In [1]: import numpy as np

In [2]: from numpy import linalg as LA

In [3]: np.set_printoptions(precision=3, suppress=True, linewidth=160)

In [4]: def tidy(a):
   ...:     return np.round(a, 3) + 0
   ...: 

In [5]: X = np.load("w.npy")

In [6]: print(X)
[[-6 -2 -6 -6 -2]
 [-6 -2 -6 -6 -2]
 [-1  3 -1 -1  3]
 [ 0  4  0  0  4]
 [-6 -2 -6 -6 -2]
 [-3  1 -3 -3  1]]

In [7]: # row 1 repeats row 0

In [8]: T = np.stack([X, -2 * X, X[::-1]])

In [9]: print(tidy(LA.norm(T, axis=(1, 2))))
[20.736 41.473 20.736]

In [10]: print((T @ X.T).shape)
(3, 6, 6)

In [11]: print(T.shape)
(3, 6, 5)

In [12]: A = np.loadtxt("block1.csv", delimiter=",")

In [13]: print(tidy(A))
[[ 35.042 -29.469  15.144 -25.946  10.922]
 [ 34.869 -29.32   15.093 -25.825  10.859]
 [ 31.414 -26.374  14.059 -23.419   9.625]
 [ 28.014 -23.486  13.005 -21.043   8.437]
 [ 26.061 -21.833  12.38  -19.674   7.768]
 [ 17.165 -14.366   9.305 -13.389   4.873]
 [ 13.954 -11.701   8.07  -11.089   3.903]
 [  9.482  -8.023   6.178  -7.841   2.643]
 [  5.833  -5.053   4.399  -5.119   1.714]
 [  4.201  -3.731   3.487  -3.861   1.331]
 [  3.545  -3.2     3.09   -3.343   1.183]
 [  0.115  -0.189   0.202  -0.196   0.164]
 [ -0.04    0.09   -0.085   0.087  -0.096]
 [ -0.099   0.333  -0.257   0.298  -0.419]
 [ -0.111   0.765  -0.328   0.573  -1.133]
 [ -0.124   1.108  -0.255   0.742  -1.72 ]
 [ -0.834   3.617   0.829   1.831  -5.484]
 [ -0.867   3.695   0.864   1.865  -5.59 ]
 [ -1.064   4.144   1.064   2.064  -6.191]
 [ -3.548   8.735   2.951   4.205 -11.819]
 [ -4.382  10.094   3.463   4.866 -13.373]
 [ -6.878  13.933   4.826   6.778 -17.599]
 [-13.859  23.808   7.944  11.899 -27.808]]

In [14]: print(np.unique(A.round(6), axis=0).shape)
(23, 5)

In [15]: print(tidy(np.trace(LA.pinv(A) @ A)))
3.0

In [16]: print(np.abs(np.diag(LA.qr(A)[1])) > 1e-9)
[ True  True  True False False]

In [17]: print(LA.lstsq(A[:-1].T, A[-1])[2])
3

In [18]: print(tidy(A @ LA.pinv(A) @ A))
[[ 35.042 -29.469  15.144 -25.946  10.922]
 [ 34.869 -29.32   15.093 -25.825  10.859]
 [ 31.414 -26.374  14.059 -23.419   9.625]
 [ 28.014 -23.486  13.005 -21.043   8.437]
 [ 26.061 -21.833  12.38  -19.674   7.768]
 [ 17.165 -14.366   9.305 -13.389   4.873]
 [ 13.954 -11.701   8.07  -11.089   3.903]
 [  9.482  -8.023   6.178  -7.841   2.643]
 [  5.833  -5.053   4.399  -5.119   1.714]
 [  4.201  -3.731   3.487  -3.861   1.331]
 [  3.545  -3.2     3.09   -3.343   1.183]
 [  0.115  -0.189   0.202  -0.196   0.164]
 [ -0.04    0.09   -0.085   0.087  -0.096]
 [ -0.099   0.333  -0.257   0.298  -0.419]
 [ -0.111   0.765  -0.328   0.573  -1.133]
 [ -0.124   1.108  -0.255   0.742  -1.72 ]
 [ -0.834   3.617   0.829   1.831  -5.484]
 [ -0.867   3.695   0.864   1.865  -5.59 ]
 [ -1.064   4.144   1.064   2.064  -6.191]
 [ -3.548   8.735   2.951   4.205 -11.819]
 [ -4.382  10.094   3.463   4.866 -13.373]
 [ -6.878  13.933   4.826   6.778 -17.599]
 [-13.859  23.808   7.944  11.899 -27.808]]

In [19]: print([round(float(x), 3) for x in LA.svd(A, compute_uv=False)[:3]])
[126.138, 38.586, 4.385]

In [20]: print(LA.matrix_rank(A, rtol=0.1))
2

In [21]: print(np.argsort(-LA.norm(A, axis=0).round(6), kind="stable")[:3])
[0 1 3]

In [22]: m1 = np.loadtxt("sample19.csv", delimiter=",")

In [23]: print(m1)
[[ -1.5   0.7  -0.9  -0.2   0.9   1.2  -0.6]
 [  0.6   0.6   0.1   0.5   1.3  -0.8   0.1]
 [ -1.1  -0.8   1.9  -0.5   0.7  -0.1   1.4]
 [  0.    0.2   0.5  -1.5  -0.8  -0.8  -0.6]
 [ -1.3   0.1   1.4   0.    2.9   1.   -0.3]
 [  0.    0.9   0.2   0.1   0.9   1.2  -0.1]
 [ -0.4   0.2  -0.3   0.4   1.3  -1.3  -0.2]
 [  0.7  -0.7  -0.8   0.2  -0.1   0.5   0.3]
 [  0.5  -0.2   1.    0.8   0.3  -0.4   0.3]
 [  0.1   0.2  -1.3   0.   -0.9   1.   -0.9]
 [ -1.4   0.1   0.6   0.7  -0.7   0.9  -0.9]
 [ -0.1  -0.7   0.5  -0.5  -1.2  -0.3  -2.9]
 [ -0.9  -0.8  -0.4   1.    0.9  -0.8  -1.3]
 [ -1.9   0.3   0.7   1.   -2.8   1.3   0.9]
 [ -0.5  -0.9  -1.2  -0.3   0.   -0.6   1.9]
 [  6.   24.   -4.    7.  -17.  -31.   -9. ]
 [ -0.1   0.3  -0.4   1.9  -1.3  -0.1   0.2]
 [ -0.2   1.3   0.3   1.7  -0.2   1.1  -1.7]
 [  0.5  -0.9   0.7   0.9  -0.8   1.2   1.3]
 [ -1.9  -0.1   0.1   2.3   0.   -0.7   0.6]
 [  0.3  -1.   -0.8  -0.7   1.2  -0.5   0.1]
 [  2.3  -0.8  -0.3  -0.7   0.6  -0.1  -0.9]
 [  0.8   2.   -0.5  -0.5  -0.6   2.1  -1. ]
 [  1.3   2.1  -0.4   0.8  -1.3   0.1   1.6]
 [ -1.4   0.7  -0.7  -2.2   0.3  -1.3   0.4]
 [ -1.1   0.3   0.2   1.4   0.2   0.3  -0.7]
 [ -0.4  -0.9   0.9   0.1  -1.4  -1.8   0.7]]

In [24]: # row 15 is much longer than the rest

In [25]: rng = np.random.default_rng(4734)

In [26]: out = m1 + rng.integers(-2, 3, (27, 1)) @ rng.integers(-2, 3, (1, 7))

In [27]: print(tidy(out))
[[ -0.5   0.7  -2.9  -2.2  -1.1  -0.8   0.4]
 [ -0.4   0.6   2.1   2.5   3.3   1.2  -0.9]
 [ -0.1  -0.8  -0.1  -2.5  -1.3  -2.1   2.4]
 [ -2.    0.2   4.5   2.5   3.2   3.2  -2.6]
 [ -1.3   0.1   1.4   0.    2.9   1.   -0.3]
 [  0.    0.9   0.2   0.1   0.9   1.2  -0.1]
 [  0.6   0.2  -2.3  -1.6  -0.7  -3.3   0.8]
 [ -0.3  -0.7   1.2   2.2   1.9   2.5  -0.7]
 [ -0.5  -0.2   3.    2.8   2.3   1.6  -0.7]
 [  2.1   0.2  -5.3  -4.   -4.9  -3.    1.1]
 [  0.6   0.1  -3.4  -3.3  -4.7  -3.1   1.1]
 [  1.9  -0.7  -3.5  -4.5  -5.2  -4.3  -0.9]
 [ -0.9  -0.8  -0.4   1.    0.9  -0.8  -1.3]
 [ -3.9   0.3   4.7   5.    1.2   5.3  -1.1]
 [ -0.5  -0.9  -1.2  -0.3   0.   -0.6   1.9]
 [  7.   24.   -6.    5.  -19.  -33.   -8. ]
 [ -1.1   0.3   1.6   3.9   0.7   1.9  -0.8]
 [ -0.2   1.3   0.3   1.7  -0.2   1.1  -1.7]
 [  1.5  -0.9  -1.3  -1.1  -2.8  -0.8   2.3]
 [ -2.9  -0.1   2.1   4.3   2.    1.3  -0.4]
 [  2.3  -1.   -4.8  -4.7  -2.8  -4.5   2.1]
 [  2.3  -0.8  -0.3  -0.7   0.6  -0.1  -0.9]
 [ -1.2   2.    3.5   3.5   3.4   6.1  -3. ]
 [  0.3   2.1   1.6   2.8   0.7   2.1   0.6]
 [ -2.4   0.7   1.3  -0.2   2.3   0.7  -0.6]
 [ -0.1   0.3  -1.8  -0.6  -1.8  -1.7   0.3]
 [ -1.4  -0.9   2.9   2.1   0.6   0.2  -0.3]]

In [28]: print(LA.matrix_rank(out - m1, tol=1e-8))
1
